% python3 -q
>>> import numpy as np
>>> np.set_printoptions(suppress=True, linewidth=200)
>>> def rnd(a):
...     return np.round(a, 4) + 0
... 
>>> m1 = np.load("test3.npy")
>>> print(m1)
[[ 3.86 -3.38  0.36  1.44  3.22 -2.88 -0.3  -1.4   3.14 -1.54 -0.98]
 [-0.71  0.72 -0.71 -0.55 -0.22 -0.8   0.4   1.31 -0.04 -0.34  0.68]
 [-3.57 -1.36  0.79 -1.03  1.56  0.09  1.35 -2.23 -3.75  1.4   1.69]
 [-2.98 -0.08  0.56 -0.71 -0.47  2.5   1.39 -0.78  0.36  1.64 -0.49]
 [ 4.03  2.35 -1.2   0.9  -1.87 -1.46 -2.33  2.76  0.71 -2.01 -0.23]
 [ 0.65  1.6  -1.23 -0.21 -1.2  -0.62  0.    2.75  2.26 -0.94 -0.24]
 [ 1.97 -0.73 -0.5   0.32  1.57 -3.38 -0.77  0.22 -1.41 -1.53  1.33]
 [ 0.53 -2.73  1.5   0.72  2.17  0.01 -0.14 -3.46 -1.38  0.61 -0.18]
 [-0.12 -4.11  2.57  0.88  3.18  0.64 -0.08 -5.83 -3.23  1.47 -0.02]]
>>> Uu, sv, Vh = np.linalg.svd(m1)
>>> print(np.argmax(sv[:-1] / (sv[1:] + 1e-6)) + 1)
4
>>> print(rnd(sv))
[13.6112 10.3209  5.4464  3.9611  0.      0.      0.      0.      0.    ]
>>> other = Uu[:, :4] @ np.diag(sv[:4]) @ Vh[:4]
>>> print(rnd(np.abs(m1 - other).max()))
0.0
>>> print(rnd(other))
[[ 3.86 -3.38  0.36  1.44  3.22 -2.88 -0.3  -1.4   3.14 -1.54 -0.98]
 [-0.71  0.72 -0.71 -0.55 -0.22 -0.8   0.4   1.31 -0.04 -0.34  0.68]
 [-3.57 -1.36  0.79 -1.03  1.56  0.09  1.35 -2.23 -3.75  1.4   1.69]
 [-2.98 -0.08  0.56 -0.71 -0.47  2.5   1.39 -0.78  0.36  1.64 -0.49]
 [ 4.03  2.35 -1.2   0.9  -1.87 -1.46 -2.33  2.76  0.71 -2.01 -0.23]
 [ 0.65  1.6  -1.23 -0.21 -1.2  -0.62  0.    2.75  2.26 -0.94 -0.24]
 [ 1.97 -0.73 -0.5   0.32  1.57 -3.38 -0.77  0.22 -1.41 -1.53  1.33]
 [ 0.53 -2.73  1.5   0.72  2.17  0.01 -0.14 -3.46 -1.38  0.61 -0.18]
 [-0.12 -4.11  2.57  0.88  3.18  0.64 -0.08 -5.83 -3.23  1.47 -0.02]]
>>> t3 = np.stack([m1, 5 * m1, m1[::-1]])
>>> print(rnd(np.einsum("bij,cij->bc", t3, t3)))
[[ 337.1392 1685.696    54.4111]
 [1685.696  8428.48    272.0555]
 [  54.4111  272.0555  337.1392]]
>>> print(np.linalg.matrix_rank(t3))
[4 4 4]
